% ipython --no-banner

In [1]: import numpy as np

In [2]: np.set_printoptions(precision=3, suppress=True, linewidth=100, floatmode="fixed")

In [3]: rd = lambda a: np.round(a, 3) + 0

In [4]: W0 = np.load("test9.npy")

In [5]: W0
Out[5]: 
array([[-0.400,  0.700, -0.800, -2.100, -0.500],
       [ 0.100, -0.100,  1.700,  0.300,  0.700],
       [-0.600,  0.900,  0.900,  3.300,  1.400],
       [ 1.700, -0.400, -1.000,  1.500,  1.300],
       [-1.500,  0.100,  0.400,  1.200,  0.400]])

In [6]: rd((W0 + W0.T) / 2)
Out[6]: 
array([[-0.400,  0.400, -0.700, -0.200, -1.000],
       [ 0.400, -0.100,  1.300, -0.050,  0.400],
       [-0.700,  1.300,  0.900,  1.150,  0.900],
       [-0.200, -0.050,  1.150,  1.500,  1.250],
       [-1.000,  0.400,  0.900,  1.250,  0.400]])

In [7]: rd(np.sort(np.abs(np.linalg.eigvals(W0))))
Out[7]: array([1.193, 1.193, 1.642, 2.442, 2.442])

In [8]: rd(np.abs(np.linalg.eigvals(W0)).max())
Out[8]: np.float64(2.442)

In [9]: np.allclose(W0 @ W0.T, W0.T @ W0)
Out[9]: False

In [10]: assert W0 == W0.T
Traceback (most recent call last):
  Cell In[10], line 1
    assert W0 == W0.T
ValueError: The truth value of an array with more than one element is ambiguous. Use a.any() or a.all()


In [11]: B = np.array([[-3, -2], [2, -1]])

In [12]: C = np.kron(B, W0)

In [13]: C.shape
Out[13]: (10, 10)

In [14]: np.linalg.matrix_rank(C)
Out[14]: np.int64(10)

In [15]: u = np.array([1, 8])

In [16]: np.convolve(W0[3], u)
Out[16]: array([ 1.700, 13.200, -4.200, -6.500, 13.300, 10.400])

In [17]: rd(np.correlate(W0[3], W0[4], "full"))
Out[17]: array([ 0.680,  1.880, -0.200, -0.590, -0.670,  2.660,  2.170, -2.120, -1.950])

In [18]: Q = W0.astype(float).copy()

In [19]: for j in range(5):
    ...:     Q[:, j] -= Q[:, :j] @ (Q[:, :j].T @ Q[:, j])
    ...:     Q[:, j] /= np.linalg.norm(Q[:, j])
    ...: 

In [20]: rd(Q.T @ Q)
Out[20]: 
array([[1.000, 0.000, 0.000, 0.000, 0.000],
       [0.000, 1.000, 0.000, 0.000, 0.000],
       [0.000, 0.000, 1.000, 0.000, 0.000],
       [0.000, 0.000, 0.000, 1.000, 0.000],
       [0.000, 0.000, 0.000, 0.000, 1.000]])

In [21]: feats = np.load("out13.npy")

In [22]: rd(feats)
Out[22]: 
array([[0.348, 0.174, 0.174, 0.304],
       [0.350, 0.100, 0.150, 0.400],
       [0.192, 0.346, 0.269, 0.192],
       [0.160, 0.240, 0.280, 0.320]])

In [23]: # rows sum to 1

In [24]: rd(np.poly(feats))
Out[24]: array([ 1.000, -1.037,  0.040, -0.003,  0.000])

In [25]: rd(np.linalg.det(feats[::-1]))
Out[25]: np.float64(0.0)

In [26]: rd(np.linalg.eigvals(feats))
Out[26]: array([ 1.000+0.000j, -0.018+0.072j, -0.018-0.072j,  0.072+0.000j])

In [27]: rd(np.linalg.eigvals(feats).sum().real)
Out[27]: np.float64(1.037)

In [28]: rd(np.einsum("ij,ji->", feats, feats))
Out[28]: np.float64(0.995)

In [29]: rd(np.linalg.det(2 * feats)), rd(np.linalg.det(feats))
Out[29]: (np.float64(0.006), np.float64(0.0))

In [30]: rd(np.einsum("ii->", feats))
Out[30]: np.float64(1.037)

In [31]: Q, Rm = np.linalg.qr(feats)

In [32]: rd(np.trace(Q @ Q.T))
Out[32]: np.float64(4.0)

In [33]: rd(abs(Rm[0, 0])), rd(np.linalg.norm(feats[:, 0]))
Out[33]: (np.float64(0.553), np.float64(0.553))

In [34]: Q.shape, Rm.shape
Out[34]: ((4, 4), (4, 4))

In [35]: rd(Q.T @ Q)
Out[35]: 
array([[1.000, 0.000, 0.000, 0.000],
       [0.000, 1.000, 0.000, 0.000],
       [0.000, 0.000, 1.000, 0.000],
       [0.000, 0.000, 0.000, 1.000]])

In [36]: rd(np.abs(np.diag(Rm)))
Out[36]: array([0.553, 0.294, 0.077, 0.032])

In [37]: feats @ np.ones(4)
Out[37]: array([1.000, 1.000, 1.000, 1.000])

In [38]: rd(np.sort(np.abs(np.linalg.eigvals(feats)))[::-1])
Out[38]: array([1.000, 0.074, 0.074, 0.072])

In [39]: p = np.eye(4)[2]

In [40]: for _ in range(4):
    ...:     p = p @ feats
    ...:     print(p.round(3))
    ...: 
[0.192 0.346 0.269 0.192]
[0.271 0.207 0.212 0.310]
[0.257 0.216 0.222 0.305]
[0.256 0.216 0.222 0.305]

In [41]: K = np.diag(np.array([1, 3, 0]))

In [42]: K
Out[42]: 
array([[1, 0, 0],
       [0, 3, 0],
       [0, 0, 0]])

In [43]: rd(np.sort(np.linalg.eigvals(K)))
Out[43]: array([0.000, 1.000, 3.000])

In [44]: np.prod(np.diag(K)), rd(np.linalg.det(K))
Out[44]: (np.int64(0), np.float64(0.0))

In [45]: K @ K
Out[45]: 
array([[1, 0, 0],
       [0, 9, 0],
       [0, 0, 0]])

In [46]: np.linalg.matrix_rank(K - K[0, 0] * np.eye(3))
Out[46]: np.int64(2)

In [47]: proj = np.triu(np.array([[0, -1, 2], [1, 0, 1], [-1, -2, -1]]), 1) + np.eye(3)

In [48]: B = proj @ K @ np.linalg.inv(proj)

In [49]: np.trace(B), np.trace(K)
Out[49]: (np.float64(4.0), np.int64(4))

In [50]: np.linalg.matrix_rank(B)
Out[50]: np.int64(2)

In [51]: rd(np.linalg.det(B))
Out[51]: np.float64(0.0)

In [52]: proj @ K - K @ proj
Out[52]: 
array([[ 0.000, -2.000, -2.000],
       [ 0.000,  0.000, -3.000],
       [ 0.000,  0.000,  0.000]])

In [53]: np.poly(B)
Out[53]: array([ 1.000, -4.000,  3.000,  0.000])

In [54]: w, V = np.linalg.eigh(K)

In [55]: V.T @ V
Out[55]: 
array([[1.000, 0.000, 0.000],
       [0.000, 1.000, 0.000],
       [0.000, 0.000, 1.000]])

In [56]: M = np.load("x.npy")

In [57]: M
Out[57]: 
array([[ -4,  -3,   9,   3,  -3],
       [ -5,   4,   5,  -8,  -2],
       [ -9,  -2,  -1,   4,  -5],
       [  4,  -6,  -5,  -8,   2],
       [-19,   9,  24, -21,  -9]])

In [58]: # row 4 is much longer than the rest

In [59]: r = np.linalg.matrix_rank(M)

In [60]: r
Out[60]: np.int64(4)

In [61]: ns = np.linalg.svd(M)[2][r:].T

In [62]: [int(np.linalg.matrix_rank(np.delete(M, i, axis=0))) for i in range(5)]
Out[62]: [4, 4, 3, 3, 4]

In [63]: rng = np.random.default_rng(5691)

In [64]: lab = rng.permutation(5)

In [65]: lab
Out[65]: array([3, 4, 1, 0, 2])

In [66]: B = M[lab][:, lab]

In [67]: B
Out[67]: 
array([[ -8,   2,  -6,   4,  -5],
       [-21,  -9,   9, -19,  24],
       [ -8,  -2,   4,  -5,   5],
       [  3,  -3,  -3,  -4,   9],
       [  4,  -5,  -2,  -9,  -1]])

In [68]: np.diag(B)
Out[68]: array([-8, -9,  4, -4, -1])

In [69]: np.allclose(M @ M.T, M.T @ M)
Out[69]: False

In [70]: np.trace(M)
Out[70]: np.int64(-18)

In [71]: M @ M
Out[71]: 
array([[  19,  -63, -147,   87,    6],
       [ -39,   51,  -38,   79,  -16],
       [ 166,  -48, -230,   58,   89],
       [ -11,   40,   99,   62,   -9],
       [ -98,   90, -261,  324,  -42]])

In [72]: assert M == M.T
Traceback (most recent call last):
  Cell In[72], line 1
    assert M == M.T
ValueError: The truth value of an array with more than one element is ambiguous. Use a.any() or a.all()


In [73]: rd(np.sort(np.abs(np.linalg.eigvals(M))))
Out[73]: array([ 0.000,  7.071, 10.839, 15.969, 15.969])

In [74]: M.inv()
Traceback (most recent call last):
  Cell In[74], line 1
    M.inv()
AttributeError: 'numpy.ndarray' object has no attribute 'inv'


In [75]: np.linalg.matrix_power(M, 3)
Out[75]: 
array([[ 1796,  -483,  -288,  -849,   924],
       [  863,  -221,  -837,  -973,   507],
       [  187,   223,  3330, -2371,    63],
       [ -628,  -458,  -524,  -264,  -337],
       [ 4385, -1146, -2799, -3768,  2445]])

In [76]: Q, _ = np.linalg.qr(np.array([[0.1], [0.3], [-1.8]]))

In [77]: arr = Q @ Q.T

In [78]: rd(arr)
Out[78]: 
array([[ 0.003,  0.009, -0.054],
       [ 0.009,  0.027, -0.162],
       [-0.054, -0.162,  0.970]])

In [79]: # row 2 is much longer than the rest

In [80]: w, V = np.linalg.eigh(arr)

In [81]: x0 = np.array([0, -5, 2])

In [82]: rd(V * np.abs(w) @ V.T)
Out[82]: 
array([[ 0.003,  0.009, -0.054],
       [ 0.009,  0.027, -0.162],
       [-0.054, -0.162,  0.970]])

In [83]: rd(np.abs(arr).sum(axis=1).max()), np.abs(w).max()
Out[83]: (np.float64(1.186), np.float64(1.0))

In [84]: r = np.linalg.matrix_rank(arr)

In [85]: r
Out[85]: np.int64(1)

In [86]: ns = np.linalg.svd(arr)[2][r:].T

In [87]: np.linalg.matrix_rank(arr.T @ arr), np.linalg.matrix_rank(arr @ arr.T)
Out[87]: (np.int64(1), np.int64(1))

In [88]: [int(np.linalg.matrix_rank(arr[:, :j + 1])) for j in range(3)]
Out[88]: [1, 1, 1]

In [89]: rd(arr @ ns)
Out[89]: 
array([[0.000, 0.000],
       [0.000, 0.000],
       [0.000, 0.000]])

In [90]: rd(ns @ ns.T)
Out[90]: 
array([[ 0.997, -0.009,  0.054],
       [-0.009,  0.973,  0.162],
       [ 0.054,  0.162,  0.030]])

In [91]: U, sv, vt = np.linalg.svd(arr)

In [92]: V = vt[:(sv > 1e-8).sum()]

In [93]: x0 = arr[0] + -3 * arr[1] + rng.integers(2) * np.eye(3)[2]

In [94]: rd(x0)
Out[94]: array([-0.024, -0.072,  1.431])

In [95]: rd(np.diag(V.T @ V))
Out[95]: array([0.003, 0.027, 0.970])

In [96]: np.linalg.matrix_rank(np.vstack([arr, x0]))
Out[96]: np.int64(2)

In [97]: np.abs(np.diag(np.linalg.qr(arr)[1])) > 1e-9
Out[97]: array([ True, False, False])

In [98]: np.unique(arr.round(6), axis=0).shape
Out[98]: (3, 3)

In [99]: rd(arr @ np.linalg.pinv(arr) @ arr)
Out[99]: 
array([[ 0.003,  0.009, -0.054],
       [ 0.009,  0.027, -0.162],
       [-0.054, -0.162,  0.970]])

In [100]: np.allclose(arr[:-1].T @ np.linalg.lstsq(arr[:-1].T, arr[-1])[0], arr[-1])
Out[100]: True

In [101]: F = np.array([[-2.2, -1.8, 0.1],
     ...:     [0.7, 0.7, -0.7],
     ...:     [-0.1, 0.5, 0.0],
     ...:     [-0.3, -0.8, 0.0]])

In [102]: F[:, 0] *= 20

In [103]: F
Out[103]: 
array([[-44.000,  -1.800,   0.100],
       [ 14.000,   0.700,  -0.700],
       [ -2.000,   0.500,   0.000],
       [ -6.000,  -0.800,   0.000]])

In [104]: # row 0 is much longer than the rest

In [105]: lab = rng.permutation(3)

In [106]: B = F[:, lab] * rng.choice([-1, 1], 3)

In [107]: B
Out[107]: 
array([[  0.100,   1.800,  44.000],
       [ -0.700,  -0.700, -14.000],
       [  0.000,  -0.500,   2.000],
       [  0.000,   0.800,   6.000]])

In [108]: U, _, vt = np.linalg.svd(F.T @ B)

In [109]: lab
Out[109]: array([2, 1, 0])

In [110]: np.linalg.matrix_rank(F, rtol=0.1)
Out[110]: np.int64(1)

In [111]: round(np.log10(np.linalg.cond(F)))
Out[111]: 2

In [112]: np.argsort(-np.linalg.norm(F, axis=0).round(6), kind="stable")[:3]
Out[112]: array([0, 1, 2])

In [113]: u, v = W0[2], W0[3]

In [114]: rd(u @ v)
Out[114]: np.float64(4.49)

In [115]: p = (u @ v) / (u @ u) * u

In [116]: rd(np.linalg.norm(u + v) ** 2 + np.linalg.norm(u - v) ** 2)
Out[116]: np.float64(45.64)

In [117]: rd(p)
Out[117]: array([-0.182,  0.272,  0.272,  0.999,  0.424])

In [118]: rd(v - p)
Out[118]: array([ 1.882, -0.672, -1.272,  0.501,  0.876])

In [119]: J = np.array([[0, 0, 0, -2, 1, 2],
     ...:     [0, 0, 0, 3, 3, 0],
     ...:     [0, 0, 0, 2, -3, -2],
     ...:     [2, -1, -2, -2, 1, 2],
     ...:     [-3, -3, 0, 3, 3, 0],
     ...:     [-2, 3, 2, 2, -3, -2]])

In [120]: x0 = np.array([-3, 9, -1, 9, 8, -1])

In [121]: J @ (2 * x0)
Out[121]: array([-24, 102,  -8, -50,  66,  54])

In [122]: np.linalg.norm(J @ x0) <= np.linalg.norm(J, 2) * np.linalg.norm(x0) + 1e-9
Out[122]: np.True_

In [123]: J @ x0
Out[123]: array([-12,  51,  -4, -25,  33,  27])
